$ ipython --no-banner

In [1]: import numpy as np

In [2]: import numpy.linalg as la

In [3]: np.set_printoptions(suppress=True, linewidth=100)

In [4]: def rnd(a):
   ...:     return np.round(a, 3) + 0
   ...: 

In [5]: f = np.array([-1, 1, 0, -9, 6]) + 0.5

In [6]: arr = np.eye(5) - 2 * np.outer(f, f) / (f @ f)

In [7]: rnd(arr)
Out[7]: 
array([[ 0.996,  0.013,  0.004, -0.072,  0.055],
       [ 0.013,  0.962, -0.013,  0.217, -0.166],
       [ 0.004, -0.013,  0.996,  0.072, -0.055],
       [-0.072,  0.217,  0.072, -0.232,  0.942],
       [ 0.055, -0.166, -0.055,  0.942,  0.279]])

In [8]: ev, evecs = la.eigh(arr)

In [9]: rnd(ev)
Out[9]: array([-1.,  1.,  1.,  1.,  1.])

In [10]: rnd(la.svd(arr, compute_uv=False))
Out[10]: array([1., 1., 1., 1., 1.])

In [11]: ev.sum(), np.trace(arr)
Out[11]: (np.float64(3.0), np.float64(3.0))

In [12]: (ev > 1e-8).sum(), (ev < -1e-8).sum()
Out[12]: (np.int64(4), np.int64(1))

In [13]: rnd(evecs.T @ evecs)
Out[13]: 
array([[1., 0., 0., 0., 0.],
       [0., 1., 0., 0., 0.],
       [0., 0., 1., 0., 0.],
       [0., 0., 0., 1., 0.],
       [0., 0., 0., 0., 1.]])

In [14]: rnd(evecs.T @ arr @ evecs)
Out[14]: 
array([[-1.,  0.,  0.,  0.,  0.],
       [ 0.,  1.,  0.,  0.,  0.],
       [ 0.,  0.,  1.,  0.,  0.],
       [ 0.,  0.,  0.,  1.,  0.],
       [ 0.,  0.,  0.,  0.,  1.]])

In [15]: vec = np.array([-3, -2, 1, 3, 2])

In [16]: rnd(la.det(arr))
Out[16]: np.float64(-1.0)

In [17]: print([p for p in range(1, 25) if np.allclose(la.matrix_power(arr, p), np.eye(5))])
[2, 4, 6, 8, 10, 12, 14, 16, 18, 20, 22, 24]

In [18]: rnd(arr.T @ (arr @ vec))
Out[18]: array([-3., -2.,  1.,  3.,  2.])

In [19]: rnd(la.norm(vec)), rnd(la.norm(arr @ vec))
Out[19]: (np.float64(5.196), np.float64(5.196))

In [20]: rnd(np.abs(la.eigvals(arr)))
Out[20]: array([1., 1., 1., 1., 1.])

In [21]: rnd(la.inv(arr))
Out[21]: 
array([[ 0.996,  0.013,  0.004, -0.072,  0.055],
       [ 0.013,  0.962, -0.013,  0.217, -0.166],
       [ 0.004, -0.013,  0.996,  0.072, -0.055],
       [-0.072,  0.217,  0.072, -0.232,  0.942],
       [ 0.055, -0.166, -0.055,  0.942,  0.279]])

In [22]: rnd(np.sort(np.abs(np.degrees(np.angle(la.eigvals(arr))))))
Out[22]: array([  0.,   0.,   0.,   0., 180.])

In [23]: other = np.array([[2, 1, 2], [3, -1, -1], [0, 0, 1]])

In [24]: basis = np.array([[-2, 0, 0], [1, 2, 0], [-2, -2, -1]])

In [25]: mat = np.block([[other, np.zeros((3, 3))], [np.zeros((3, 3)), basis]])

In [26]: mat
Out[26]: 
array([[ 2.,  1.,  2.,  0.,  0.,  0.],
       [ 3., -1., -1.,  0.,  0.,  0.],
       [ 0.,  0.,  1.,  0.,  0.,  0.],
       [ 0.,  0.,  0., -2.,  0.,  0.],
       [ 0.,  0.,  0.,  1.,  2.,  0.],
       [ 0.,  0.,  0., -2., -2., -1.]])

In [27]: # splits into 2 blocks

In [28]: other = mat[0, 0] * mat[1:] - np.outer(mat[1:, 0], mat[0])

In [29]: print(other)
[[ 0. -5. -8.  0.  0.  0.]
 [ 0.  0.  2.  0.  0.  0.]
 [ 0.  0.  0. -4.  0.  0.]
 [ 0.  0.  0.  2.  4.  0.]
 [ 0.  0.  0. -4. -4. -2.]]

In [30]: la.matrix_rank(other), la.matrix_rank(mat)
Out[30]: (np.int64(5), np.int64(6))

In [31]: print(mat[:, 0] / mat[0, 0])
[1.  1.5 0.  0.  0.  0. ]

In [32]: blk = np.stack([other, 4 * other, other[::-1]])

In [33]: la.matrix_rank(blk.reshape(3, -1))
Out[33]: np.int64(2)

In [34]: np.einsum("bij,cij->bc", blk, blk)
Out[34]: 
array([[ 165.,  660.,   16.],
       [ 660., 2640.,   64.],
       [  16.,   64.,  165.]])

In [35]: rnd(la.norm(blk, axis=(1, 2)))
Out[35]: array([12.845, 51.381, 12.845])

In [36]: blk.sum(axis=0)
Out[36]: 
array([[  0., -25., -40.,  -4.,  -4.,  -2.],
       [  0.,   0.,  10.,   2.,   4.,   0.],
       [  0.,   0.,   0., -24.,   0.,   0.],
       [  0.,   0.,   2.,  10.,  20.,   0.],
       [  0.,  -5.,  -8., -20., -20., -10.]])

In [37]: (la.matrix_power((mat != 0) + (mat.T != 0) + np.eye(6), 6) > 0).astype(int)
Out[37]: 
array([[1, 1, 1, 0, 0, 0],
       [1, 1, 1, 0, 0, 0],
       [1, 1, 1, 0, 0, 0],
       [0, 0, 0, 1, 1, 1],
       [0, 0, 0, 1, 1, 1],
       [0, 0, 0, 1, 1, 1]])

In [38]: (mat != 0).astype(int)
Out[38]: 
array([[1, 1, 1, 0, 0, 0],
       [1, 1, 1, 0, 0, 0],
       [0, 0, 1, 0, 0, 0],
       [0, 0, 0, 1, 0, 0],
       [0, 0, 0, 1, 1, 0],
       [0, 0, 0, 1, 1, 1]])

In [39]: print(mat @ mat)
[[ 7.  1.  5.  0.  0.  0.]
 [ 3.  4.  6.  0.  0.  0.]
 [ 0.  0.  1.  0.  0.  0.]
 [ 0.  0.  0.  4.  0.  0.]
 [ 0.  0.  0.  0.  4.  0.]
 [ 0.  0.  0.  4. -2.  1.]]

In [40]: rnd(la.det(mat))
Out[40]: np.float64(-20.0)

In [41]: rnd(np.abs(la.eigvals(mat)).max())
Out[41]: np.float64(2.791)

In [42]: (mat - mat.T) / 2
Out[42]: 
array([[ 0. , -1. ,  1. ,  0. ,  0. ,  0. ],
       [ 1. ,  0. , -0.5,  0. ,  0. ,  0. ],
       [-1. ,  0.5,  0. ,  0. ,  0. ,  0. ],
       [ 0. ,  0. ,  0. ,  0. , -0.5,  1. ],
       [ 0. ,  0. ,  0. ,  0.5,  0. ,  1. ],
       [ 0. ,  0. ,  0. , -1. , -1. ,  0. ]])

In [43]: (mat + mat.T) / 2
Out[43]: 
array([[ 2. ,  2. ,  1. ,  0. ,  0. ,  0. ],
       [ 2. , -1. , -0.5,  0. ,  0. ,  0. ],
       [ 1. , -0.5,  1. ,  0. ,  0. ,  0. ],
       [ 0. ,  0. ,  0. , -2. ,  0.5, -1. ],
       [ 0. ,  0. ,  0. ,  0.5,  2. , -1. ],
       [ 0. ,  0. ,  0. , -1. , -1. , -1. ]])

In [44]: mat @ mat
Out[44]: 
array([[ 7.,  1.,  5.,  0.,  0.,  0.],
       [ 3.,  4.,  6.,  0.,  0.,  0.],
       [ 0.,  0.,  1.,  0.,  0.,  0.],
       [ 0.,  0.,  0.,  4.,  0.,  0.],
       [ 0.,  0.,  0.,  0.,  4.,  0.],
       [ 0.,  0.,  0.,  4., -2.,  1.]])

In [45]: rnd(la.det(mat))
Out[45]: np.float64(-20.0)

In [46]: vec = np.array([2, -6, 2, 0, 5, 6])

In [47]: target = mat @ vec

In [48]: target
Out[48]: array([  2.,  10.,   2.,   0.,  10., -16.])

In [49]: rnd(la.solve(mat, -1 * target))
Out[49]: array([-2.,  6., -2.,  0., -5., -6.])

In [50]: rnd(la.solve(mat, mat[:, 3]))
Out[50]: array([0., 0., 0., 1., 0., 0.])

In [51]: rnd(la.solve(mat, target + mat[:, 4]))
Out[51]: array([ 2., -6.,  2.,  0.,  6.,  6.])

In [52]: A = np.load("m.npy")

In [53]: A
Out[53]: 
array([[ 0.8,  0. ,  1. , -0.1,  1.3, -0.9,  0.7, -0.5,  0.9, -2. ,  0.2],
       [-0.3, -0.7, -0.6,  0.8,  1.4, -0.4, -0.2,  0.5, -0.5,  0.6,  1.1],
       [ 0.3,  0.6,  0.7,  0.6,  0.3,  0.5, -1.8, -0.3,  1.3, -0.3, -0.8],
       [ 1.2, -0.9, -0.9, -1.6, -0.7,  1.1,  0.6, -0.8,  0.2, -1. ,  0.3],
       [-0.7, -0.4,  1.4,  0.7, -0.1, -0.3, -1.4,  1.4,  0.1,  0.6,  0.3],
       [-0.1, -0.4,  2. , -1.6,  0.8,  0.7,  1.1,  1.1, -0.7,  0.1, -1.1],
       [ 0.9,  0.3, -0.9,  0.1, -0.1, -1.5, -1.7, -0.9, -1.1, -0.3,  0.3],
       [-1.8,  1.5,  6.6, -2.1,  0.3,  2.1,  2.1, -3.3,  2.7,  6.6,  1.5],
       [-0.6,  1.4,  0.2,  0.8,  0.2,  1.9,  1.7, -1.8, -0.8, -1.6, -0.3],
       [ 0.5, -1.6,  1.9,  0.2, -1. , -0.1,  0.4, -0.8,  0. ,  0.6,  2. ],
       [ 0. ,  1.1, -0.4, -0.2, -0.3,  0.3,  0. , -1.4,  0.6, -1.2,  0.5],
       [-1.3,  1.2, -0.8,  0.6,  0.8, -0.6, -0.3, -0.5, -0.9, -0.4,  1. ],
       [-0.8, -0.9,  0.5,  0.8, -0.1,  1.3,  0.4, -0.6, -0.3,  0.2,  0.9],
       [ 0.6,  0.8,  1.2,  0.3,  0.3, -0.1,  0.7, -0.2,  0.1,  0.1, -1.6],
       [ 0.5, -0.8, -1.7,  1. ,  0.5,  0.2,  1.1, -0.5,  0.2,  0.5, -1.2],
       [-0.3,  0.4,  0.7, -0.4,  1.1,  0.1, -1.4,  0.5, -0.7,  0.5,  2.3]])

In [54]: P = A @ la.solve(A.T @ A, A.T)

In [55]: np.allclose(P @ P, P)
Out[55]: True

In [56]: rnd(P @ A[:, 5])
Out[56]: 
array([-0.9, -0.4,  0.5,  1.1, -0.3,  0.7, -1.5,  2.1,  1.9, -0.1,  0.3, -0.6,  1.3, -0.1,  0.2,
        0.1])

In [57]: rnd(np.trace(P))
Out[57]: np.float64(11.0)

In [58]: other = A / la.norm(A, axis=1, keepdims=True)

In [59]: C2 = other @ other.T

In [60]: print((C2 - 2 * np.eye(16)).round(6).argmax(axis=1))
[10 15  4 10 15 13 11  9 10 12  8  1  9  5  1  1]

In [61]: rnd(la.norm(other, axis=1))
Out[61]: array([1., 1., 1., 1., 1., 1., 1., 1., 1., 1., 1., 1., 1., 1., 1., 1.])

In [62]: rnd(np.degrees(np.arccos(np.clip(C2[0, 14], -1, 1))))
Out[62]: np.float64(96.208)

In [63]: f, r1 = A[3], A[1]

In [64]: rnd(f @ r1)
Out[64]: np.float64(-2.78)

In [65]: rnd(f @ f)
Out[65]: np.float64(9.45)

In [66]: p = (f @ r1) / (f @ f) * f

In [67]: rnd(p)
Out[67]: array([-0.353,  0.265,  0.265,  0.471,  0.206, -0.324, -0.177,  0.235, -0.059,  0.294, -0.088])

In [68]: print(rnd((r1 - p) @ f))
0.0

In [69]: rnd(r1 - p)
Out[69]: array([ 0.053, -0.965, -0.865,  0.329,  1.194, -0.076, -0.023,  0.265, -0.441,  0.306,  1.188])

In [70]: la.matrix_rank(np.outer(f, r1))
Out[70]: np.int64(1)

In [71]: vec = np.array([1, 1, 3, 3, 1, 1, 1, 0, 3, 3, 2])

In [72]: a = np.maximum(A @ vec, 0)

In [73]: np.flatnonzero(a > 1e-9)
Out[73]: array([ 0,  1,  2,  4,  7,  9, 12, 13, 15])

In [74]: print(rnd(np.maximum(A @ vec, 0) - np.maximum(-A @ vec, 0)))
[ 1.7  2.9  5.2 -8.   6.1 -0.7 -8.1 48.6 -0.2 10.3 -1.5 -2.7  5.3  4.2 -0.9  4.8]

In [75]: E = np.load("a.npy")

In [76]: E
Out[76]: 
array([[ 0, -3,  1, -3,  0,  1, -1,  0,  4,  3,  4,  2, -2, -2],
       [ 3,  0,  2, -5, -3,  0, -1, -5,  0, -3,  0, -2,  1, -2],
       [-1, -2,  0,  0,  2, -2,  3, -4, -2,  2, -1, -3,  0, -1],
       [ 3,  5,  0,  0, -2,  0,  2,  1, -2,  3,  2,  4, -3,  1],
       [ 0,  3, -2,  2,  0, -3, -1, -5,  2,  2, -1, -5, -2, -1],
       [-1,  0,  2,  0,  3,  0,  0,  1,  2, -1,  1, -2,  0,  4],
       [ 1,  1, -3, -2,  1,  0,  0, -2, -3,  0,  3, -3, -3,  1],
       [ 0,  5,  4, -1,  5, -1,  2,  0, -2,  3,  3,  0,  1, -6],
       [-4,  0,  2,  2, -2, -2,  3,  2,  0,  4,  1,  1,  1,  5],
       [-3,  3, -2, -3, -2,  1,  0, -3, -4,  0,  5, -4,  2, -2],
       [-4,  0,  1, -2,  1, -1, -3, -3, -1, -5,  0,  2, -6, -3],
       [-2,  2,  3, -4,  5,  2,  3,  0, -1,  4, -2,  0, -2,  1],
       [ 2, -1,  0,  3,  2,  0,  3, -1, -1, -2,  6,  2,  0, -1],
       [ 2,  2,  1, -1,  1, -4, -1,  6, -5,  2,  3, -1,  1,  0]])

In [77]: # skew-symmetric

In [78]: left, sv, Vh = la.svd(E)

In [79]: rnd(sv)
Out[79]: 
array([15.338, 15.338, 11.619, 11.619,  9.011,  9.011,  8.653,  8.653,  7.072,  7.072,  5.716,
        5.716,  0.057,  0.057])

In [80]: other = left[:, :12] @ np.diag(sv[:12]) @ Vh[:12]

In [81]: print(rnd(la.norm(E - other) / la.norm(E)))
0.002

In [82]: print(la.matrix_rank(other))
12

In [83]: rng = np.random.default_rng(2)

In [84]: other = E + rng.integers(-2, 3, (14, 12)) @ rng.integers(-2, 3, (12, 14))

In [85]: other
Out[85]: 
array([[ -8,   6,   5, -14,  -4,  -3,  -5,   8,  -5,   3,  10,   7,  -8,  12],
       [  2, -14,  -3,   9,  -1,   2,  -5,  -2,  -5, -12,  -6,  -7,   6,   5],
       [ -6,  -7,  -3, -14,   5,   5,  12,   8,  -4,   0,  -1, -10,   1,   5],
       [  1,   9,   5,  -3,  -7,  10,  -5,   4,  -3,   3,   2,  18, -15,   0],
       [  3,  -7,  -6,   2,   2,  -9,  10,  -6,   6,  -3,  -3, -18,   2,   2],
       [  2,  -1,  -3,  -5,   4,  -3,  -3,  11,   5,  -8,   6,  -9,   4,   5],
       [  6,   2,   4, -13,  -4,   0,  -8,   3, -10,  -3,   4,  -2,   0,   4],
       [  9,  11,  10,  -3, -10,  -2,  -3,  -9,   5,   1,   2,   5,   1, -18],
       [  5,   2,  13,   3,  -3,   5, -16,   6, -12,   7,   0,  11,  -4,  11],
       [ -5,  -2, -11,   0,  -2,   5,   6,   1,  -3,  -7,   2, -17,  14,  -9],
       [-14,  -7,   7,  -3,  13, -10,  -1,  -2, -24,   1,   3,   2, -11,  19],
       [  6,   2,   9,  -4,   9,   9,  -3,   3,  -5,  10,  -1,   5, -13,   4],
       [-14,   1, -15,   0,  -5,   0,   3,  13,  -1, -16,  13,  -5,   9,  -4],
       [ 11,   6,  11,  -6,  -2,   0,  -5,  -4,   2,  10,   0,   8,   1, -10]])

In [86]: la.matrix_rank(other - E, tol=1e-8)
Out[86]: np.int64(12)
